$ python -q
>>> import numpy as np
>>> import numpy.linalg as la
>>> np.set_printoptions(suppress=True, linewidth=160)
>>> F = np.loadtxt("block13.csv", delimiter=",")
>>> F
array([[4., 1., 1.],
       [1., 4., 1.],
       [1., 1., 4.]])
>>> np.round(la.det(F), 3)
np.float64(54.0)
>>> np.round(np.abs(la.eigvals(F)).max(), 3)
np.float64(6.0)
>>> F @ F
array([[18.,  9.,  9.],
       [ 9., 18.,  9.],
       [ 9.,  9., 18.]])
>>> np.round(np.sort(np.abs(la.eigvals(F))), 3)
array([3., 3., 6.])
>>> np.round(la.matrix_power(F, 3), 3)
array([[90., 63., 63.],
       [63., 90., 63.],
       [63., 63., 90.]])
>>> (F @ F)[0]
array([18.,  9.,  9.])
>>> np.sort(np.abs(np.fft.fft(F[0]))), np.round(np.sort(la.svd(F, compute_uv=False)), 3)
(array([3., 3., 6.]), array([3., 3., 6.]))
>>> sigma = 20 * 0.5 ** np.arange(3)
>>> Q, _ = la.qr(np.array([[-1.3, -0.9, 2.0], [-0.6, 0.1, 0.9], [-1.5, -0.6, -1.7]]))
>>> rng = np.random.default_rng(75200)
>>> E = rng.normal(size=(10, 3)) * sigma @ Q
>>> E.round(3)
array([[ -2.245,  12.655,  -3.84 ],
       [ -8.276,  26.709,  -9.176],
       [ -2.342,  -5.294,  -4.501],
       [-13.385,  11.577,   3.8  ],
       [-26.4  ,  19.859, -17.347],
       [  6.706, -14.001,  13.335],
       [ 28.619, -17.693,  22.673],
       [  2.338,  -8.222,  -7.493],
       [ 20.329, -14.468,  13.58 ],
       [  4.365,  -9.69 ,  10.786]])
>>> u = np.array([-2, 4, -4])
>>> np.round(np.polyval(u, E[0]), 3)
array([ -23.054, -273.685,  -48.846])
>>> np.round(np.correlate(E[0], E[4], "full"), 3)
array([  38.935, -264.097,  377.181, -410.352,  101.37 ])
>>> Z = E[[4, 5]].astype(float)
>>> for _ in range(6):
...     lab = la.norm(E[:, None] - Z, axis=-1).argmin(axis=1)
...     Z = np.array([E[lab == j].mean(axis=0) for j in range(2)])
... 
>>> lab
array([0, 0, 1, 0, 0, 1, 1, 1, 1, 1])
>>> np.bincount(lab)
array([4, 6])
>>> arr = np.load("mat.npy")
>>> arr
array([[ 0,  0,  0],
       [ 0,  0,  0],
       [ 0,  0, 25]])
>>> (arr != 0).astype(int)
array([[0, 0, 0],
       [0, 0, 0],
       [0, 0, 1]])
>>> np.flatnonzero(la.matrix_power((arr != 0) + (arr.T != 0) + np.eye(3), 3)[0])
array([0])
>>> arr @ arr
array([[  0,   0,   0],
       [  0,   0,   0],
       [  0,   0, 625]])
>>> la.lstsq(arr[:-1].T, arr[-1])[2]
np.int32(0)
>>> np.round(np.trace(la.pinv(arr) @ arr), 3)
np.float64(1.0)
>>> np.allclose(arr[:-1].T @ la.lstsq(arr[:-1].T, arr[-1])[0], arr[-1])
False
>>> np.abs(np.diag(la.qr(arr)[1])) > 1e-9
array([False, False,  True])
>>> A = np.load("test5.npy")
>>> A
array([[-0.2, -1.1, -0.9],
       [-0.3, -0.7,  0. ],
       [-0.2,  0.4,  0.5],
       [ 1.7, -0.9, -1.1],
       [ 2.2, -0.5, -0.2],
       [ 0.4,  0.2,  0.6],
       [ 1.8,  1. , -0.5],
       [ 1.7,  0.2,  1.2],
       [ 0.7,  1.3, -1.1],
       [-0.3, -1.3, -1.2],
       [-0.8, -2. , -0.6],
       [ 1.7, -1.9,  0.6],
       [-0.5, -0.9, -0.5],
       [-8. ,  6. , 10. ],
       [ 1.1, -1.5, -0.4],
       [ 0.2,  2. ,  0.6]])
>>> Xc = A - A.mean(axis=0)
>>> U, sigma, Vt = la.svd(Xc, full_matrices=False)
>>> np.round(np.abs(Vt[-1]), 3)
array([0.448, 0.519, 0.728])
>>> np.abs(Vt[0]).argmax()
np.int64(2)
>>> np.round(sigma ** 2 / (sigma ** 2).sum(), 3)
array([0.877, 0.082, 0.041])
>>> np.abs(U[:, 0]).argmax()
np.int64(13)
>>> sigma.round(3)
array([14.728,  4.494,  3.176])
>>> Xc = A - A.mean(axis=0)
>>> vecs = la.svd(Xc)[2][:1]
>>> A2 = Xc - Xc @ vecs.T @ vecs
>>> la.norm(A2, axis=1).round(6).argmax()
np.int64(10)
>>> np.round((Xc @ vecs.T).std(axis=0), 3)
array([3.682])
>>> round(float(la.norm(A2) / la.norm(Xc)), 3)
0.35
>>> W0 = np.loadtxt("layer4.csv", delimiter=",")
>>> W0
array([[ 0.762,  0.834,  0.762],
       [-0.422, -0.493, -0.422],
       [-0.197, -0.235, -0.197],
       [-0.716, -0.793, -0.716],
       [ 0.537,  0.617,  0.537],
       [-0.604, -0.686, -0.604],
       [ 0.8  ,  0.867,  0.8  ],
       [-0.604, -0.686, -0.604],
       [-0.462, -0.537, -0.462],
       [-0.501, -0.578, -0.501],
       [-0.05 , -0.06 , -0.05 ],
       [-0.245, -0.291, -0.245],
       [-0.716, -0.793, -0.716],
       [ 0.572,  0.653,  0.572],
       [-0.1  , -0.119, -0.1  ],
       [-0.604, -0.686, -0.604],
       [ 0.422,  0.493,  0.422]])
>>> np.unravel_index(np.abs(W0).argmax(), W0.shape)
(np.int64(6), np.int64(1))
>>> np.abs(W0).max()
np.float64(0.867)
>>> la.matrix_rank(W0)
np.int64(2)
>>> u = np.array([-2, 4, 9])
>>> mat = np.array([np.roll(u, i) for i in range(3)])
>>> mat
array([[-2,  4,  9],
       [ 9, -2,  4],
       [ 4,  9, -2]])
>>> Z = A[[11, 7]].astype(float)
>>> for _ in range(5):
...     lab = la.norm(A[:, None] - Z, axis=-1).argmin(axis=1)
...     Z = np.array([A[lab == j].mean(axis=0) for j in range(2)])
... 
>>> lab
array([0, 0, 0, 0, 0, 0, 0, 0, 0, 0, 0, 0, 0, 1, 0, 0])
>>> np.round(Z[1] - Z[0], 3)
array([-8.613,  6.38 , 10.2  ])
>>> np.bincount(lab)
array([15,  1])
>>> Z.round(3)
array([[ 0.613, -0.38 , -0.2  ],
       [-8.   ,  6.   , 10.   ]])
>>> def softmax(z):
...     e = np.exp(z - z.max(axis=-1, keepdims=True))
...     return e / e.sum(axis=-1, keepdims=True)
... 
>>> np.round(softmax(10 * Z[0]), 3) + 0
array([1., 0., 0.])
>>> np.round(softmax(Z[0]), 3)
array([0.551, 0.204, 0.244])
>>> scores = Z @ Z.T / np.sqrt(3)
>>> softmax(scores).round(6).argmax(axis=1)
array([0, 1])
>>> np.round(np.fft.fft(mat[0]), 3)
array([11. +0.j  , -8.5+4.33j, -8.5-4.33j])
>>> mat @ (-1.0) ** np.arange(3)
array([ 3., 15., -7.])
>>> np.round(la.norm(mat, axis=0), 3)
array([10.05, 10.05, 10.05])
>>> round(float(la.norm(mat, 1)), 3), round(la.norm(mat, np.inf), 3)
(15.0, np.float64(15.0))
>>> round(la.norm(mat) ** 2 / la.norm(mat, 2) ** 2, 3)
np.float64(2.504)
>>> data = np.load("data.npy")
>>> data
array([[ 20,  -1,   1,   1],
       [  1,  38,  -2,   1],
       [  0,   0,  62,  -2],
       [  0,   0,   1, -59]])
>>> lab = rng.permutation(4)
>>> lab
array([2, 0, 1, 3])
>>> A2 = data[lab][:, lab]
>>> np.diag(A2)
array([ 62,  20,  38, -59])
>>> np.allclose(A2, data)
False
>>> A2
array([[ 62,   0,   0,  -2],
       [  1,  20,  -1,   1],
       [ -2,   1,  38,   1],
       [  1,   0,   0, -59]])
>>> K = np.load("case4.npy")
>>> K
array([[0, 0, 0, 0],
       [2, 1, 2, 1],
       [0, 0, 0, 0],
       [2, 1, 2, 1]])
>>> np.count_nonzero(K)
np.int64(8)
>>> np.abs(K).max()
np.int64(2)
>>> la.matrix_rank(K)
np.int64(1)
>>> r = la.matrix_rank(K)
>>> r
np.int64(1)
>>> null = la.svd(K)[2][r:].T
>>> null.shape
(4, 3)
>>> la.matrix_rank(K.T @ K), la.matrix_rank(K @ K.T)
(np.int64(1), np.int64(1))
>>> np.allclose(K @ null, 0)
True
>>> [int(la.matrix_rank(K[:i])) for i in range(1, len(K) + 1)]
[0, 1, 1, 1]
>>> x = np.array([6, -1, 0, 8])
>>> K @ np.ones(4)
array([0., 6., 0., 6.])
>>> la.norm(K @ x) <= la.norm(K, 2) * la.norm(x) + 1e-9
np.True_
>>> K @ np.eye(4)[2]
array([0., 2., 0., 2.])
>>> (K @ x).argmax()
np.int64(1)
>>> np.sign((K @ x).round(6))
array([0, 1, 0, 1])
>>> K @ x
array([ 0, 19,  0, 19])
